$ python3 -q
>>> import numpy as np
>>> import numpy.linalg as la
>>> np.set_printoptions(precision=3, suppress=True, linewidth=200, sign=" ")
>>> tidy = lambda a: np.round(a, 3) + 0
>>> F = np.loadtxt("a.csv", delimiter=",")
>>> print(F)
[[ 1.  1.  2. -2.  1.]
 [ 1.  1.  2. -2.  3.]
 [ 3.  1.  2. -4.  5.]
 [ 5.  1.  1. -3.  7.]
 [ 7.  3.  3. -2.  8.]
 [ 5.  1.  5.  0. 10.]
 [ 4.  2.  6.  1.  9.]
 [ 3.  4.  5.  1.  9.]
 [ 2.  5.  5.  2. 10.]
 [ 2.  4.  5.  1. 10.]
 [ 2.  4.  6.  2. 10.]
 [ 3.  5.  7.  2. 10.]
 [ 2.  3.  6.  0. 11.]
 [ 2.  5.  8.  2.  9.]
 [ 1.  6.  9.  0.  7.]]
>>> M2 = F[0, 0] * F[1:] - np.outer(F[1:, 0], F[0])
>>> print(M2)
[[  0.   0.   0.   0.   2.]
 [  0.  -2.  -4.   2.   2.]
 [  0.  -4.  -9.   7.   2.]
 [  0.  -4. -11.  12.   1.]
 [  0.  -4.  -5.  10.   5.]
 [  0.  -2.  -2.   9.   5.]
 [  0.   1.  -1.   7.   6.]
 [  0.   3.   1.   6.   8.]
 [  0.   2.   1.   5.   8.]
 [  0.   2.   2.   6.   8.]
 [  0.   2.   1.   8.   7.]
 [  0.   1.   2.   4.   9.]
 [  0.   3.   4.   6.   7.]
 [  0.   5.   7.   2.   6.]]
>>> print(F[:, 0] / F[0, 0])
[ 1.  1.  3.  5.  7.  5.  4.  3.  2.  2.  2.  3.  2.  2.  1.]
>>> print(la.matrix_rank(M2), la.matrix_rank(F))
4 5
>>> A = np.load("dump.npy")
>>> print(A)
[[ 2 -3  5  0  3 -4 -1 -4 -1  0]
 [ 0  2 -3  5  0  3 -4 -1 -4 -1]
 [-1  0  2 -3  5  0  3 -4 -1 -4]
 [-4 -1  0  2 -3  5  0  3 -4 -1]
 [-1 -4 -1  0  2 -3  5  0  3 -4]
 [-4 -1 -4 -1  0  2 -3  5  0  3]
 [ 3 -4 -1 -4 -1  0  2 -3  5  0]
 [ 0  3 -4 -1 -4 -1  0  2 -3  5]
 [ 5  0  3 -4 -1 -4 -1  0  2 -3]
 [-3  5  0  3 -4 -1 -4 -1  0  2]]
>>> x = np.array([-5, 4, -2, 4, -1, 5, -3, 0, -3, 3])
>>> rhs = A @ x
>>> print(rhs)
[-49  70 -34  61 -62  48 -65  39 -78  64]
>>> print(tidy(la.solve(A, 4 * rhs)))
[-20.  16.  -8.  16.  -4.  20. -12.   0. -12.  12.]
>>> print(tidy(la.solve(A, A[:, 9])))
[ 0.  0.  0.  0.  0.  0.  0.  0.  0.  1.]
>>> print(tidy(la.solve(A.T, A[1])))
[ 0.  1.  0.  0.  0.  0.  0.  0.  0.  0.]
>>> print(tidy(la.solve(A, rhs)))
[-5.  4. -2.  4. -1.  5. -3.  0. -3.  3.]
>>> print(tidy(la.solve(A, rhs + A[:, 7])))
[-5.  4. -2.  4. -1.  5. -3.  1. -3.  3.]
>>> K = np.array([[0.0, 0.0, 0.0, 0.0, 0.0, 0.0, -2.0, 0.0],
...     [0.0, 0.0, 0.0, 0.0, 0.0, 0.0, -3.0, 0.0],
...     [0.0, 0.0, 0.0, 0.0, 0.0, 0.0, 0.0, -5.0],
...     [0.0, 0.0, 0.0, 0.0, 0.0, 0.0, 5.0, 5.0],
...     [0.0, 0.0, 0.0, 0.0, 0.0, 0.0, 5.0, 0.0],
...     [0.0, 0.0, 0.0, 0.0, 0.0, 0.0, -2.0, -3.0],
...     [-2.0, -3.0, 0.0, 5.0, 5.0, -2.0, 0.0, 0.0],
...     [0.0, 0.0, -5.0, 5.0, 0.0, -3.0, 0.0, 0.0]])
>>> print(K)
[[ 0.  0.  0.  0.  0.  0. -2.  0.]
 [ 0.  0.  0.  0.  0.  0. -3.  0.]
 [ 0.  0.  0.  0.  0.  0.  0. -5.]
 [ 0.  0.  0.  0.  0.  0.  5.  5.]
 [ 0.  0.  0.  0.  0.  0.  5.  0.]
 [ 0.  0.  0.  0.  0.  0. -2. -3.]
 [-2. -3.  0.  5.  5. -2.  0.  0.]
 [ 0.  0. -5.  5.  0. -3.  0.  0.]]
>>> print(tidy(np.trace(la.pinv(K) @ K)))
4.0
>>> print(np.allclose(K[:-1].T @ la.lstsq(K[:-1].T, K[-1])[0], K[-1]))
False
>>> rank = la.matrix_rank(K)
>>> print(rank)
4
>>> null = la.svd(K)[2][rank:].T
>>> print(np.allclose(K @ null, 0))
True
>>> print([int(la.matrix_rank(np.delete(K, i, axis=0))) for i in range(8)])
[4, 4, 4, 4, 4, 4, 3, 3]
>>> print([int(la.matrix_rank(K[:, :j + 1])) for j in range(8)])
[1, 1, 2, 2, 2, 2, 3, 4]
>>> X = np.loadtxt("test15.csv", delimiter=",")
>>> print(X)
[[ -2.  -2.   0.  -2.   1.   1.]
 [  0.   1.   2.  -1.   1.  -2.]
 [  1.   4.   4.  -4.  -1.  -5.]
 [  1.   5.   6.  -7.   1.  -4.]
 [  1.   7.   6.  -6.  -2.  -3.]
 [ -2.   8.   6.  -9.  -3.  -2.]
 [ -1.   8.   6. -10.  -1.  -1.]
 [  0.   9.   6. -10.  -3.  -2.]
 [  0.   6.   7.  -8.  -4.  -3.]
 [ -2.   8.   9.  -5.  -6.   0.]
 [ -5.   7.   7.  -2.  -9.   1.]
 [ -4.   7.   7.  -2. -10.  -1.]
 [ -1.   6.   4.  -1.  -9.   2.]
 [  1.   6.   5.  -3. -11.   1.]
 [  2.   4.   8.  -6. -13.   4.]
 [  4.   4.   5.  -8. -16.   2.]
 [  2.   5.   5.  -5. -16.  -1.]
 [  3.   6.   5.  -7. -15.   2.]
 [  0.   8.   8.  -6. -15.   4.]
 [  2.   5.  10.  -4. -14.   5.]
 [  1.   5.   9.  -1. -17.   5.]
 [ -1.   5.   9.   0. -18.   3.]]
>>> Z = X[[1, 12]].astype(float)
>>> for _ in range(3):
...     idx = la.norm(X[:, None] - Z, axis=-1).argmin(axis=1)
...     Z = np.array([X[idx == j].mean(axis=0) for j in range(2)])
... 
>>> print(idx)
[ 0  0  0  0  0  0  0  0  0  0  1  1  1  1  1  1  1  1  1  1  1  1]
>>> print(np.abs(Z[1] - Z[0]).argmax())
4
